>>> import numpy as np
>>> np.set_printoptions(precision=1, suppress=True, linewidth=140)
>>> def tidy(a):
...     return np.round(a, 1) + 0
... 
>>> A = np.array([[6, 6, 12, -3, 6, 3],
...     [-2, -3, -1, -3, -5, 0],
...     [-12, -12, -12, -9, -24, -3],
...     [3, -2, 7, -4, 2, 3],
...     [-4, 0, -8, 3, -4, -3],
...     [-3, 0, -5, 1, -4, -2]])
>>> print(A)
[[  6   6  12  -3   6   3]
 [ -2  -3  -1  -3  -5   0]
 [-12 -12 -12  -9 -24  -3]
 [  3  -2   7  -4   2   3]
 [ -4   0  -8   3  -4  -3]
 [ -3   0  -5   1  -4  -2]]
>>> # rank 3
>>> rng = np.random.default_rng(6)
>>> z = rng.permutation(6)
>>> print(z)
[2 3 0 5 4 1]
>>> M2 = A[z][:, z]
>>> print(tidy(np.sort(np.abs(np.linalg.eigvals(M2)))))
[ 0.   0.   0.   3.2  3.2 13.7]
>>> print(np.trace(M2))
-19
>>> F = np.loadtxt("case14.csv", delimiter=",")
>>> print(F)
[[-11.3 -19.9 -12.8   2.8   0.9  -3.5]
 [-10.2 -17.4 -13.    0.4  -1.1  -3.4]
 [ -0.2   7.7   4.8   8.3 -12.8   7.5]
 [-11.2 -17.8 -15.7   1.6   0.7  -3.4]
 [ -9.9 -19.  -14.7   3.2  -1.3  -4.7]
 [-10.5 -19.  -14.5   0.6  -1.3  -2.2]
 [-13.2 -19.8 -13.5   2.2  -0.9  -3.1]
 [-10.4 -20.  -12.8   3.    0.   -4.2]
 [-12.3 -18.  -14.1   2.4   0.1  -2.1]
 [  1.2   5.9   7.5   8.7 -12.6   6.9]]
>>> P = F @ np.linalg.solve(F.T @ F, F.T)
>>> print(tidy(P))
[[ 0.4 -0.2 -0.2  0.   0.   0.   0.1  0.3  0.2  0.1]
 [-0.2  0.6  0.   0.   0.1  0.2  0.4  0.  -0.1  0. ]
 [-0.2  0.   0.7  0.2  0.1 -0.1  0.  -0.2  0.1  0.3]
 [ 0.   0.   0.2  0.5  0.2  0.1 -0.1  0.   0.3 -0.2]
 [ 0.   0.1  0.1  0.2  0.7 -0.1 -0.1  0.3 -0.2  0. ]
 [ 0.   0.2 -0.1  0.1 -0.1  0.9 -0.2  0.   0.1  0.1]
 [ 0.1  0.4  0.  -0.1 -0.1 -0.2  0.7  0.1  0.2  0. ]
 [ 0.3  0.  -0.2  0.   0.3  0.   0.1  0.4  0.   0.2]
 [ 0.2 -0.1  0.1  0.3 -0.2  0.1  0.2  0.   0.5 -0.1]
 [ 0.1  0.   0.3 -0.2  0.   0.1  0.   0.2 -0.1  0.7]]
>>> print(tidy(np.trace(P)))
6.0
>>> print(np.allclose(P @ P, P))
True
>>> M2 = np.c_[F[:, :4] @ np.array([[-4, -3, 1, -1], [-2, -8, 1, 3], [-3, -6, 3, -6], [7, 2, 1, 5]]), np.array([2, 3, 9, 4, 1, 3, 7, -4, -2, 7])]
>>> print(tidy(M2))
[[143.  275.5 -66.8  42.4   2. ]
 [117.4 248.6 -66.2  38.    3. ]
 [ 29.1 -73.2  30.2  36.    9. ]
 [138.7 273.4 -74.5  60.    4. ]
 [144.1 276.3 -69.8  57.1   1. ]
 [127.7 271.7 -72.4  43.5   3. ]
 [148.3 283.4 -71.3  45.8   7. ]
 [141.  274.  -65.8  42.2  -4. ]
 [144.3 270.3 -70.2  54.9  -2. ]
 [ 21.8 -78.4  38.3  15.    7. ]]
>>> print(np.linalg.matrix_rank(np.c_[F, M2]))
7
>>> print(tidy(np.linalg.norm(M2 - F @ np.linalg.lstsq(F, M2)[0], axis=0)))
[0.  0.  0.  0.  7.1]
>>> print(tidy(np.linalg.norm(np.linalg.qr(F)[0].T @ M2, axis=0) ** 2 / ((M2 ** 2).sum(axis=0) + 1e-12)))
[1.  1.  1.  1.  0.8]
>>> print(np.linalg.matrix_rank(M2))
5
>>> print(tidy(np.linalg.lstsq(F, M2[:, 0])[0]))
[-4. -2. -3.  7.  0.  0.]
>>> d = np.linalg.norm(M2[:, None] - M2[None], axis=-1)
>>> print(tidy(d[2]))
[379.6 347.4   0.  379.1 381.9 373.2 389.6 377.5 376.6  24.3]
>>> print(tidy(d[:5, :5]))
[[  0.   37.4 379.6  19.9  15.1]
 [ 37.4   0.  347.4  40.3  43.2]
 [379.6 347.4   0.  379.1 381.9]
 [ 19.9  40.3 379.1   0.    8.8]
 [ 15.1  43.2 381.9   8.8   0. ]]
>>> print(tidy(np.linalg.norm(M2, axis=1)))
[320.3 285.3  92.2 321.2 324.4 311.9 331.  317.9 319.1  91.4]
>>> print(np.flatnonzero(d[2] < d.mean() / 2))
[2 9]
>>> print((d + 1e9 * np.eye(10)).round(6).argmin(axis=1))
[7 5 9 4 8 7 0 0 4 2]
>>> print(tidy(np.linalg.norm(M2 - M2.mean(axis=0), axis=1)))
[ 80.4  49.9 299.4  80.9  83.3  74.4  90.5  78.4  78.  309.7]
>>> print(d.mean(axis=1).argmax())
9
>>> J = np.load("run4.npy")
>>> print(J)
[[-1  0  0  0]
 [ 0 -3  0  0]
 [ 0  0 -1  0]
 [ 0  0  0  4]]
>>> # 4 groups of indices that never mix
>>> P = np.triu(np.array([[9, 7, -9, 6], [-6, -7, -6, 3], [6, 9, 9, -5], [-7, -3, -6, 8]]), 1) + np.eye(4)
>>> M2 = P @ J @ np.linalg.inv(P)
>>> print(P @ J - J @ P)
[[  0. -14.   0.  30.]
 [  0.   0. -12.  21.]
 [  0.   0.   0. -25.]
 [  0.   0.   0.   0.]]
>>> print(np.trace(M2), np.trace(J))
-1.0 -1
>>> print(np.linalg.matrix_rank(M2))
4
>>> print(M2)
[[  -1.  -14.  -84. -348.]
 [   0.   -3.  -12.  -39.]
 [   0.    0.   -1.  -25.]
 [   0.    0.    0.    4.]]
>>> O, Rm = np.linalg.qr(J)
>>> print(Rm)
[[-1.  0.  0.  0.]
 [ 0. -3.  0.  0.]
 [ 0.  0. -1.  0.]
 [ 0.  0.  0.  4.]]
>>> print(np.abs(np.diag(Rm)))
[1. 3. 1. 4.]
>>> print(O @ Rm)
[[-1.  0.  0.  0.]
 [ 0. -3.  0.  0.]
 [ 0.  0. -1.  0.]
 [ 0.  0.  0.  4.]]
>>> X = np.array([[1, 2, 3, 2, 2, 3],
...     [1, 2, 0, 3, 2, 3],
...     [0, 0, 3, 0, 0, 1],
...     [2, 1, 0, 3, 1, 2],
...     [1, 1, 1, 1, 2, 0],
...     [1, 2, 0, 0, 0, 3],
...     [3, 2, 0, 2, 0, 1],
...     [3, 0, 2, 3, 2, 0],
...     [1, 2, 0, 0, 3, 3],
...     [0, 2, 1, 3, 2, 1],
...     [2, 2, 0, 2, 2, 3]]) * (rng.random((11, 6)) < 0.3)
>>> print(X)
[[0 0 0 0 2 3]
 [0 2 0 0 0 3]
 [0 0 0 0 0 1]
 [0 0 0 3 0 2]
 [0 0 0 0 0 0]
 [0 0 0 0 0 0]
 [0 2 0 0 0 1]
 [3 0 0 3 0 0]
 [0 2 0 0 3 3]
 [0 0 0 0 0 0]
 [0 2 0 0 0 0]]
>>> # looks like rank 5
>>> print(np.abs(np.diag(np.linalg.qr(X)[1])) > 1e-9)
[ True  True False  True  True  True]
>>> print(np.allclose(X[:-1].T @ np.linalg.lstsq(X[:-1].T, X[-1])[0], X[-1]))
True
>>> print(tidy(np.trace(np.linalg.pinv(X) @ X)))
5.0
>>> E = np.loadtxt("x.csv", delimiter=",")
>>> print(E)
[[ 9.  5. -3.]
 [-6. -8.  7.]
 [ 9.  3.  3.]]
>>> x0 = np.array([5, 2, 0])
>>> target = E @ x0
>>> print(target)
[ 55. -46.  51.]
>>> print(tidy(np.linalg.solve(E, target + E[:, 2])))
[5. 2. 1.]
>>> print(tidy(np.linalg.solve(E, target)))
[5. 2. 0.]
>>> print(tidy(np.linalg.solve(E, -3 * target)))
[-15.  -6.   0.]
>>> O, Rm = np.linalg.qr(E)
>>> print(tidy(O))
[[-0.6 -0.1 -0.8]
 [ 0.4 -0.9 -0.3]
 [-0.6 -0.5  0.6]]
>>> print(O.shape, Rm.shape)
(3, 3) (3, 3)
>>> P = np.triu(np.array([[2, 1, -1], [-1, 0, -1], [-2, 0, 1]]), 1) + np.eye(3)
>>> M2 = P @ O @ np.linalg.inv(P)
>>> print(tidy(M2))
[[ 0.4 -0.9 -2.1]
 [ 1.1 -1.4 -1.2]
 [-0.6  0.2  0.1]]
>>> print(tidy(np.linalg.det(M2)))
1.0
>>> r0 = np.array([1, -2, -1])
>>> M2 = E + np.outer(r0, np.eye(3)[0])
>>> print(tidy(np.linalg.det(M2) / np.linalg.det(E)), tidy(1 + np.linalg.solve(E, r0)[0]))
1.0 1.0
>>> print(np.linalg.matrix_rank(M2 - E))
1
>>> print(np.linalg.matrix_rank(np.linalg.inv(M2) - np.linalg.inv(E), tol=1e-8))
1
